$ python3 -q
>>> import numpy as np
>>> np.set_printoptions(precision=3, suppress=True, linewidth=100)
>>> def rd(a):
...     return np.round(a, 3) + 0
... 
>>> M = np.load("arr.npy")
>>> print(M)
[[3 2 0 0]
 [5 4 0 0]
 [0 0 3 2]
 [0 0 5 4]]
>>> # 2 groups of indices that never mix
>>> print(rd(np.abs(np.linalg.svd(M)[2][-1])))
[0.    0.    0.608 0.794]
>>> print(np.argsort(-np.linalg.norm(M, axis=0).round(6), kind="stable")[:3])
[0 2 1]
>>> print(np.linalg.cond(M) > 100)
False
>>> print(rd(np.linalg.norm(M, 2) / np.linalg.norm(M)))
0.707
>>> ev, vecs = np.linalg.eig(M)
>>> print(rd(np.sort(np.linalg.eigvals(M.T))))
[0.298 0.298 6.702 6.702]
>>> print(rd(np.sort(np.linalg.eigvals(np.linalg.inv(M)))))
[0.149 0.149 3.351 3.351]
>>> print(rd(np.sort(np.linalg.eigvals(M @ M))))
[ 0.089  0.089 44.911 44.911]
>>> print(rd(M @ vecs[:, 0] - ev[0] * vecs[:, 0]))
[0. 0. 0. 0.]
>>> print(rd(ev))
[0.298 6.702 0.298 6.702]
>>> print(rd(np.prod(ev)))
4.0
>>> blk = np.stack([M, -1 * M, M[::-1]])
>>> print(rd(np.linalg.det(blk)))
[4. 4. 4.]
>>> print(rd(np.linalg.norm(blk, axis=(1, 2))))
[10.392 10.392 10.392]
>>> print((blk @ M.T).shape)
(3, 4, 4)
>>> print(np.linalg.matrix_rank(blk.reshape(3, -1)))
2
>>> print(blk.shape)
(3, 4, 4)
>>> B = M / np.linalg.norm(M, axis=1, keepdims=True)
>>> gram = B @ B.T
>>> print(rd(np.linalg.norm(B, axis=1)))
[1. 1. 1. 1.]
>>> print(np.argwhere(np.triu(np.abs(gram) > 0.95, 1)))
[[0 1]
 [2 3]]
>>> print((gram - 2 * np.eye(4)).round(6).argmax(axis=1))
[1 0 3 2]
>>> print((np.abs(gram) > 0.9).astype(int))
[[1 1 0 0]
 [1 1 0 0]
 [0 0 1 1]
 [0 0 1 1]]
